% ipython --no-banner

In [1]: import numpy as np

In [2]: np.set_printoptions(precision=4, suppress=True, linewidth=160, sign=" ")

In [3]: X = np.load("arr.npy")

In [4]: print(X)
[[ 0.  0.  0.  0.  0. -2.]
 [ 0.  0.  0.  0.  0.  0.]
 [ 0.  0.  0.  0.  0.  1.]
 [ 0.  0.  0.  0.  0.  2.]
 [ 0.  0.  0.  0.  0.  1.]
 [-2.  0.  1.  2.  1.  0.]]

In [5]: M2 = np.array([[-2, 0], [2, -3], [3, -2], [-3, -3], [3, 0], [1, 3]])

In [6]: print(np.vstack([X, M2.T]).shape)
(8, 6)

In [7]: print(np.einsum("ik,kj->ij", X, M2))
[[-2. -6.]
 [ 0.  0.]
 [ 1.  3.]
 [ 2.  6.]
 [ 1.  3.]
 [ 4. -8.]]

In [8]: print(np.linalg.matrix_rank(X @ M2))
2

In [9]: print(X @ M2)
[[-2. -6.]
 [ 0.  0.]
 [ 1.  3.]
 [ 2.  6.]
 [ 1.  3.]
 [ 4. -8.]]

In [10]: F = np.loadtxt("block13.csv", delimiter=",")

In [11]: print(F)
[[ 7. -2. -7. -8.]
 [ 6. -3. -8. -9.]
 [ 7. -2. -7. -8.]
 [ 6. -3. -8. -9.]]

In [12]: Uu, sigma, vt = np.linalg.svd(X)

In [13]: evecs = vt[:(sigma > 1e-8).sum()]

In [14]: rng = np.random.default_rng(83)

In [15]: x0 = X[3] + -3 * X[5] + rng.integers(2) * np.eye(6)[3]

In [16]: print(x0)
[ 6.  0. -3. -5. -3.  2.]

In [17]: print(np.diag(evecs.T @ evecs))
[ 0.4  0.   0.1  0.4  0.1  1. ]

In [18]: print(np.linalg.matrix_rank(np.vstack([X, x0])))
3

In [19]: M2 = np.array([[-1, 2, 0, 0], [-2, -1, 2, 2], [-1, 2, 2, -2], [1, -2, 0, 0]])

In [20]: K = np.triu(M2)

In [21]: print(K)
[[-1  2  0  0]
 [ 0 -1  2  2]
 [ 0  0  2 -2]
 [ 0  0  0  0]]

In [22]: r = np.linalg.matrix_rank(F)

In [23]: print(r)
2

In [24]: ns = np.linalg.svd(F)[2][r:].T

In [25]: print([int(np.linalg.matrix_rank(F[:, :j + 1])) for j in range(4)])
[1, 2, 2, 2]

In [26]: arr = np.loadtxt("m.csv", delimiter=",")

In [27]: print(arr)
[[ 1.  2.  2.  1.]
 [ 2.  1.  2.  2.]
 [ 2.  2.  1.  2.]
 [ 1.  2.  2.  1.]]

In [28]: print(np.unique(arr.round(6), axis=0).shape)
(3, 4)

In [29]: print(round(float(np.trace(np.linalg.pinv(arr) @ arr)), 4))
3.0

In [30]: vals, evecs = np.linalg.eigh(arr)

In [31]: print(np.abs(evecs[:, -1]))
[ 0.468   0.5301  0.5301  0.468 ]

In [32]: print(np.round(evecs.T @ evecs, 4) + 0)
[[ 1.  0.  0.  0.]
 [ 0.  1.  0.  0.]
 [ 0.  0.  1.  0.]
 [ 0.  0.  0.  1.]]

In [33]: print(np.abs(evecs[:, -1]).round(6).argmax())
1

In [34]: print(np.linalg.eigvalsh(arr + 5 * np.eye(4)))
[  3.4689   4.       5.      11.5311]

In [35]: print(vals.round(4) + 0)
[-1.5311 -1.      0.      6.5311]

In [36]: print(np.unique(vals.round(6) + 0, return_counts=True)[1])
[ 1  1  1  1]

In [37]: print(np.round(np.linalg.svd(arr, compute_uv=False), 4) + 0)
[ 6.5311  1.5311  1.      0.    ]

In [38]: print(np.round(evecs.T @ arr @ evecs, 4) + 0)
[[-1.5311  0.      0.      0.    ]
 [ 0.     -1.      0.      0.    ]
 [ 0.      0.      0.      0.    ]
 [ 0.      0.      0.      6.5311]]

In [39]: print((vals > 1e-8).sum(), (vals < -1e-8).sum())
1 2

In [40]: M2 = arr / np.sqrt((arr ** 2).mean(axis=1, keepdims=True))

In [41]: print(np.linalg.matrix_rank(M2) == np.linalg.matrix_rank(arr))
True

In [42]: print(arr - arr.mean(axis=1, keepdims=True))
[[-0.5   0.5   0.5  -0.5 ]
 [ 0.25 -0.75  0.25  0.25]
 [ 0.25  0.25 -0.75  0.25]
 [-0.5   0.5   0.5  -0.5 ]]

In [43]: print(M2[0])
[ 0.6325  1.2649  1.2649  0.6325]

In [44]: print(np.linalg.norm(M2, axis=1))
[ 2.  2.  2.  2.]

In [45]: r = np.linalg.matrix_rank(arr)

In [46]: print(r)
3

In [47]: ns = np.linalg.svd(arr)[2][r:].T

In [48]: print([int(np.linalg.matrix_rank(np.delete(arr, i, axis=0))) for i in range(4)])
[3, 2, 2, 3]

In [49]: print([int(np.linalg.matrix_rank(arr[:i])) for i in range(1, len(arr) + 1)])
[1, 2, 3, 3]

In [50]: print([int(np.linalg.matrix_rank(arr[:, :j + 1])) for j in range(4)])
[1, 2, 3, 3]

In [51]: print(np.round(ns @ ns.T, 4) + 0)
[[ 0.5  0.   0.  -0.5]
 [ 0.   0.   0.   0. ]
 [ 0.   0.   0.   0. ]
 [-0.5  0.   0.   0.5]]

In [52]: print(np.round(ns[:, 0] / ns[np.abs(ns[:, 0]).round(6).argmax(), 0], 4) + 0)
[ 1.  0.  0. -1.]

In [53]: J = np.load("a.npy")

In [54]: print(J)
[[ 1  1  1  1 -1 -1 -1 -1]
 [ 1  1 -1 -1 -1 -1  1  1]
 [ 1 -1  1 -1 -1  1 -1  1]
 [ 1  1 -1 -1  1  1 -1 -1]]

In [55]: Uu, sigma, vt = np.linalg.svd(J, full_matrices=False)

In [56]: print(Uu.shape, sigma.shape, vt.shape)
(4, 4) (4,) (4, 8)

In [57]: print(np.cumsum(sigma ** 2) / np.sum(sigma ** 2))
[ 0.25  0.5   0.75  1.  ]

In [58]: print(np.allclose(Uu * sigma @ vt, J))
True

In [59]: print(sigma / sigma[0])
[ 1.  1.  1.  1.]

In [60]: print(np.round(Uu.T @ J @ vt.T, 4) + 0)
[[ 2.8284  0.      0.      0.    ]
 [ 0.      2.8284  0.      0.    ]
 [ 0.      0.      2.8284  0.    ]
 [ 0.      0.      0.      2.8284]]
